$ python3 -q
>>> import numpy as np
>>> np.set_printoptions(precision=2, suppress=True, linewidth=200)
>>> F = np.load("x.npy")
>>> print(F)
[[ 4  4  2  0]
 [ 0  0  0  0]
 [ 4  4  2  0]
 [-4 -4 -2  0]
 [ 0  0  0  0]]
>>> B = np.array([[-2, 1], [0, -1], [-1, -1], [-2, 1]])
>>> print(np.einsum("ij->j", F))
[4 4 2 0]
>>> print(np.einsum("ik,kj->ji", F, B))
[[-10   0 -10  10   0]
 [ -2   0  -2   2   0]]
>>> print(F @ B)
[[-10  -2]
 [  0   0]
 [-10  -2]
 [ 10   2]
 [  0   0]]
>>> print(np.linalg.matrix_rank(F @ B))
1
>>> print(np.vstack([F, B.T]).shape)
(7, 4)
>>> print(np.einsum("ik,kj->ij", F, B))
[[-10  -2]
 [  0   0]
 [-10  -2]
 [ 10   2]
 [  0   0]]
>>> W0 = np.load("dump.npy")
>>> print(W0)
[[-1.15  2.07  0.84]
 [ 0.3   0.2  -0.3 ]
 [ 0.    0.5   1.5 ]
 [-0.9   2.    0.8 ]]
>>> B = np.array([[2, 5], [5, 4], [2, 5]])
>>> print(np.einsum("ij,ij->i", W0, W0))
[6.31 0.22 2.5  5.45]
>>> print(W0 @ B)
[[9.73 6.73]
 [1.   0.8 ]
 [5.5  9.5 ]
 [9.8  7.5 ]]
>>> P = W0 @ np.linalg.solve(W0.T @ W0, W0.T)
>>> print(np.allclose(P @ P, P))
True
>>> print(np.diag(P))
[0.6  0.91 0.99 0.5 ]
>>> print(np.round((np.eye(4) - P) @ W0, 2) + 0)
[[0. 0. 0.]
 [0. 0. 0.]
 [0. 0. 0.]
 [0. 0. 0.]]
>>> print(np.round(np.linalg.eigvalsh(P), 2) + 0)
[0. 1. 1. 1.]
>>> B = np.c_[W0[:, :1] @ np.array([[2]]), np.array([3, 0, 3, 1])]
>>> print(B)
[[-2.3  3. ]
 [ 0.6  0. ]
 [ 0.   3. ]
 [-1.8  1. ]]
>>> print(np.linalg.norm(np.linalg.qr(W0)[0].T @ B, axis=0) ** 2 / ((B ** 2).sum(axis=0) + 1e-12))
[1.   0.89]
>>> print(np.linalg.matrix_rank(np.c_[W0, B]))
4
>>> print(np.round(np.linalg.lstsq(W0, B[:, 0])[0], 2) + 0)
[2. 0. 0.]
>>> print(np.linalg.matrix_rank(B))
2
>>> B = np.array([[0, 0, 2], [-1, 0, -2]])
>>> Z = np.kron(B, W0)
>>> print(Z.shape)
(8, 9)
>>> r0 = np.array([-2, 2, 1])
>>> print(np.array([np.convolve(row, r0, "same") for row in W0]))
[[-6.44  1.31  3.75]
 [ 0.2   1.3  -0.4 ]
 [-1.   -2.    3.5 ]
 [-5.8   1.5   3.6 ]]
>>> mat = np.load("m.npy")
>>> print(mat)
[[-33.61   0.44  10.54]
 [-24.16   0.64   6.36]
 [ -9.04   0.9    2.71]
 [-20.5    3.68  13.8 ]
 [  0.59  -1.02  -1.46]
 [  9.28   3.12   4.14]
 [-24.24   0.36   6.46]
 [  1.72  -0.6    4.02]
 [ 18.27  -1.4   -8.66]
 [ -4.58  -0.71  -0.02]
 [ -4.15  -0.62   1.82]
 [ -8.31   1.73   6.2 ]
 [-19.45   1.6    7.2 ]
 [ -1.84   2.01   5.77]
 [ 19.54  -0.9   -2.57]
 [ -8.17   0.29   1.43]]
>>> Z = mat[[4, 5]].astype(float)
>>> for _ in range(6):
...     labels = np.linalg.norm(mat[:, None] - Z, axis=-1).argmin(axis=1)
...     Z = np.array([mat[labels == j].mean(axis=0) for j in range(2)])
... 
>>> print(labels)
[0 0 0 0 0 1 0 0 1 0 0 0 0 0 1 0]
>>> print(Z)
[[-11.98   0.67   4.99]
 [ 15.7    0.27  -2.36]]
>>> print(np.bincount(labels))
[13  3]
>>> Ac = (mat - mat.mean(axis=0)) / mat.std(axis=0)
>>> print(np.argwhere(np.abs(Ac) > 2))
[[3 1]
 [8 2]]
>>> beta = np.linalg.lstsq(np.delete(Ac, 1, axis=1), Ac[:, 1])[0]
>>> print(np.round(1 - np.var(Ac[:, 1] - np.delete(Ac, 1, axis=1) @ beta), 2))
0.71
>>> Ac = mat - mat.mean(axis=0)
>>> evecs = np.linalg.svd(Ac)[2][:1]
>>> B = Ac - Ac @ evecs.T @ evecs
>>> print((Ac @ evecs.T).std(axis=0))
[15.24]
>>> print(np.linalg.norm(B, axis=1).round(6).argmax())
3
>>> print(np.cov(Ac @ evecs.T, rowvar=False))
247.66657456259344
>>> print(np.round(np.diag(evecs.T @ evecs), 2) + 0)
[0.92 0.   0.08]
>>> x0 = np.array([0, 1, 1])
>>> rhs = mat @ x0
>>> print(np.round(np.linalg.solve(mat.T @ mat, mat.T @ rhs), 2) + 0)
[0. 1. 1.]
>>> print(np.round(np.linalg.lstsq(mat, rhs)[0], 2) + 0)
[0. 1. 1.]
>>> rng = np.random.default_rng(61)
>>> rhs = rhs + 0.1 * rng.normal(size=16)
>>> print(rhs)
[ 10.92   6.89   3.72  17.37  -2.66   7.33   6.9    3.33 -10.12  -0.45   1.1    7.88   8.92   7.85  -3.31   1.8 ]
>>> beta, *_ = np.linalg.lstsq(mat, rhs)
>>> print(np.round(mat.T @ (rhs - mat @ beta), 2) + 0)
[0. 0. 0.]
>>> print(beta.round())
[-0.  1.  1.]
>>> dist = np.linalg.norm(mat[:, None] - mat[None], axis=-1)
>>> print(np.linalg.matrix_rank(dist ** 2))
5
>>> print(np.unravel_index(dist.round(6).argmax(), dist.shape))
(np.int64(0), np.int64(8))
>>> print((dist + 1e9 * np.eye(16)).round(6).argmin(axis=1))
[ 6  6 15 12  9  7  1 13 14 10  9  2  1  7  8  2]
>>> print(dist.mean(axis=1).argmax())
8
>>> print(np.flatnonzero(dist[14] < dist.mean() / 2))
[ 8 14]
>>> feats = np.load("test14.npy")
>>> print(feats)
[[-0.25  0.01  1.64]
 [-0.11  0.01  2.22]
 [ 0.19  0.38  2.53]
 [ 0.74  0.06  2.21]
 [-0.4   0.18  2.26]
 [ 0.73  0.25  2.22]
 [ 0.38  0.44  1.7 ]
 [ 0.1   0.11  2.3 ]
 [ 0.35  0.13  1.79]
 [ 1.46 -0.43  1.75]
 [ 0.75 -0.25  2.31]
 [ 0.9   0.06  2.35]
 [ 1.41 -0.58  2.33]
 [ 0.88 -0.35  1.64]
 [ 1.05  0.57  2.53]
 [ 0.93  0.22  2.23]
 [ 1.25 -0.53  2.09]
 [ 1.11 -0.04  1.79]
 [ 5.43  0.1   0.58]
 [ 4.97 -0.46  0.77]
 [ 4.94 -0.09  1.37]
 [ 5.16 -0.21  0.99]
 [ 4.9  -0.32  0.89]
 [ 5.52  0.12  1.3 ]
 [ 4.8   0.68  0.61]
 [ 4.91  0.17  0.73]
 [ 5.33 -0.63  1.5 ]]
>>> Ac = (feats - feats.mean(axis=0)) / feats.std(axis=0)
>>> print(np.argwhere(np.abs(Ac) > 2))
[[24  1]]
>>> beta = np.linalg.lstsq(np.delete(Ac, 0, axis=1), Ac[:, 0])[0]
>>> print(beta)
[-0.13 -0.83]
>>> print(np.abs(beta).argmax())
1
>>> print(round(float(1 - np.var(Ac[:, 0] - np.delete(Ac, 0, axis=1) @ beta)), 2))
0.72
>>> A = np.load("mat.npy")
>>> print(A)
[[1 1 3 1 0 0]
 [0 1 1 3 1 0]
 [0 0 1 1 3 1]
 [1 0 0 1 1 3]
 [3 1 0 0 1 1]
 [1 3 1 0 0 1]]
>>> labels = rng.permutation(6)
>>> print(labels)
[0 1 4 5 3 2]
>>> B = A[labels][:, labels]
>>> print(np.diag(B))
[1 1 1 1 1 1]
>>> print(np.trace(B))
6
>>> print(B)
[[1 1 0 0 1 3]
 [0 1 1 0 3 1]
 [3 1 1 1 0 0]
 [1 3 0 1 0 1]
 [1 0 1 3 1 0]
 [0 0 3 1 1 1]]
>>> print(np.allclose(B, A))
False
>>> print(np.unravel_index(np.abs(B).argmax(), B.shape))
(np.int64(0), np.int64(5))
>>> B[6]
Traceback (most recent call last):
  File "<python-input-84>", line 1, in <module>
    B[6]
    ~^^^
IndexError: index 6 is out of bounds for axis 0 with size 6
>>> K = np.load("w.npy")
>>> print(K)
[[ 10.   4.  -2.]
 [-12.  -4.   4.]
 [  0.   0.   4.]]
>>> w1 = np.array([[3, -3, -1, -1], [-2, 0, -1, 3], [-2, 3, 0, -2]])
>>> beta = np.array([1, 1, -2, 4])
>>> H = np.maximum(K @ w1 + beta, 0)
>>> print((H > 0).astype(int))
[[1 0 0 1]
 [0 1 1 0]
 [0 1 0 0]]
>>> print((H > 0).mean(axis=0))
[0.33 0.67 0.33 0.33]
>>> Z = np.array([[8, 8], [3, 2], [6, 9], [2, 0]])
>>> print(w1 @ Z)
[[  7   9]
 [-16 -25]
 [-11 -10]]
>>> print(H @ Z)
[[236. 216.]
 [231. 224.]
 [ 39.  26.]]
>>> print(round(float(np.abs(np.linalg.eigvals(K)).max()), 2))
4.0
>>> print(np.sort(np.abs(np.linalg.eigvals(K))))
[2. 4. 4.]
>>> print((K + K.T) / 2)
[[10. -4. -1.]
 [-4. -4.  2.]
 [-1.  2.  4.]]
>>> print(np.trace(K))
10.0
>>> print(np.allclose(K @ K.T, K.T @ K))
False
>>> print(np.linalg.matrix_power(K, 2))
[[ 52.  24. -12.]
 [-72. -32.  24.]
 [  0.   0.  16.]]
>>> x0 = np.array([3, 2, 1])
>>> rhs = K @ x0
>>> print(rhs)
[ 36. -40.   4.]
>>> print(np.linalg.solve(K, rhs + K[:, 0]))
[4. 2. 1.]
>>> ev, evecs = np.linalg.eig(K)
>>> print(np.sort(np.linalg.eigvals(K.T)))
[2. 4. 4.]
>>> print(ev)
[4. 2. 4.]
>>> print(np.sort(np.linalg.eigvals(K @ K)))
[ 4. 16. 16.]
>>> print(np.round(K @ evecs[:, 0] - ev[0] * evecs[:, 0], 2) + 0)
[0. 0. 0.]
>>> ang = np.radians(60)
>>> r_ = np.eye(3)
>>> r_[2, 2] = r_[1, 1] = np.cos(ang)
>>> r_[2, 1], r_[1, 2] = -np.sin(ang), np.sin(ang)
>>> print(r_)
[[ 1.    0.    0.  ]
 [ 0.    0.5   0.87]
 [ 0.   -0.87  0.5 ]]
>>> B = K @ r_.T
>>> print(np.allclose(K @ K.T, B @ B.T))
True
>>> print(np.linalg.svd(K, compute_uv=False), np.linalg.svd(B, compute_uv=False))
[17.2   4.    0.47] [17.2   4.    0.47]
>>> data = np.load("block13.npy")
>>> print(data)
[[0 1 0 0 0 0]
 [0 0 0 0 1 0]
 [1 0 0 0 0 0]
 [0 0 1 0 0 0]
 [0 0 0 1 0 0]
 [0 0 0 0 0 1]]
>>> w1 = np.array([[3, 1, 2, 0],
...     [1, 2, -2, -2],
...     [1, -3, -2, 3],
...     [-1, 2, 1, 3],
...     [-1, -2, -2, -2],
...     [1, 1, 2, -2]])
>>> beta = np.array([3, -7, 0, -6])
>>> H = np.maximum(data @ w1 + beta, 0)
>>> print((H > 0).mean(axis=0))
[1.  0.  0.5 0. ]
>>> Z = np.array([[-2, 3], [1, 4], [-2, -2], [3, 0]])
>>> print((H @ Z).round(6).argmax(axis=1))
[1 1 1 1 1 1]
>>> print(w1 @ Z)
[[ -9   9]
 [ -2  15]
 [  8  -5]
 [ 11   3]
 [ -2  -7]
 [-11   3]]
>>> print(data @ data.T)
[[1 0 0 0 0 0]
 [0 1 0 0 0 0]
 [0 0 1 0 0 0]
 [0 0 0 1 0 0]
 [0 0 0 0 1 0]
 [0 0 0 0 0 1]]
>>> print(data.T @ data)
[[1 0 0 0 0 0]
 [0 1 0 0 0 0]
 [0 0 1 0 0 0]
 [0 0 0 1 0 0]
 [0 0 0 0 1 0]
 [0 0 0 0 0 1]]
>>> print(np.linalg.svd(data, compute_uv=False))
[1. 1. 1. 1. 1. 1.]
>>> print(np.linalg.pinv(data))
[[0. 0. 1. 0. 0. 0.]
 [1. 0. 0. 0. 0. 0.]
 [0. 0. 0. 1. 0. 0.]
 [0. 0. 0. 0. 1. 0.]
 [0. 1. 0. 0. 0. 0.]
 [0. 0. 0. 0. 0. 1.]]
>>> print(np.linalg.norm(data, axis=0))
[1. 1. 1. 1. 1. 1.]
>>> M = np.array([[2, 4, 4], [3, 5, 5], [-1, 1, 1], [1, 3, 3], [1, 3, 3], [0, 2, 2]])
>>> print(round(np.trace(np.linalg.pinv(M) @ M), 2))
2.0
>>> print(np.abs(np.diag(np.linalg.qr(M)[1])) > 1e-9)
[ True  True False]
>>> print(np.unique(M.round(6), axis=0).shape)
(5, 3)
>>> print(np.round(M @ np.linalg.pinv(M) @ M, 2) + 0)
[[ 2.  4.  4.]
 [ 3.  5.  5.]
 [-1.  1.  1.]
 [ 1.  3.  3.]
 [ 1.  3.  3.]
 [ 0.  2.  2.]]
>>> U, sig, VT = np.linalg.svd(M)
>>> print(sig.round(2) + 0)
[11.86  1.85  0.  ]
>>> print(np.argmax(sig[:-1] / (sig[1:] + 1e-6)) + 1)
2
>>> B = U[:, :2] @ np.diag(sig[:2]) @ VT[:2]
>>> print(np.linalg.matrix_rank(B))
2
>>> print(B.round(2) + 0)
[[ 2.  4.  4.]
 [ 3.  5.  5.]
 [-1.  1.  1.]
 [ 1.  3.  3.]
 [ 1.  3.  3.]
 [ 0.  2.  2.]]
>>> rk = np.linalg.matrix_rank(M)
>>> print(rk)
2
>>> ns = np.linalg.svd(M)[2][rk:].T
>>> print(np.allclose(M @ ns, 0))
True
>>> print(ns[:, 0] / ns[np.abs(ns[:, 0]).round(6).argmax(), 0])
[-0.  1. -1.]
>>> print([int(np.linalg.matrix_rank(np.delete(M, i, axis=0))) for i in range(6)])
[2, 2, 2, 2, 2, 2]
>>> print(np.round(M @ ns, 2) + 0)
[[0.]
 [0.]
 [0.]
 [0.]
 [0.]
 [0.]]
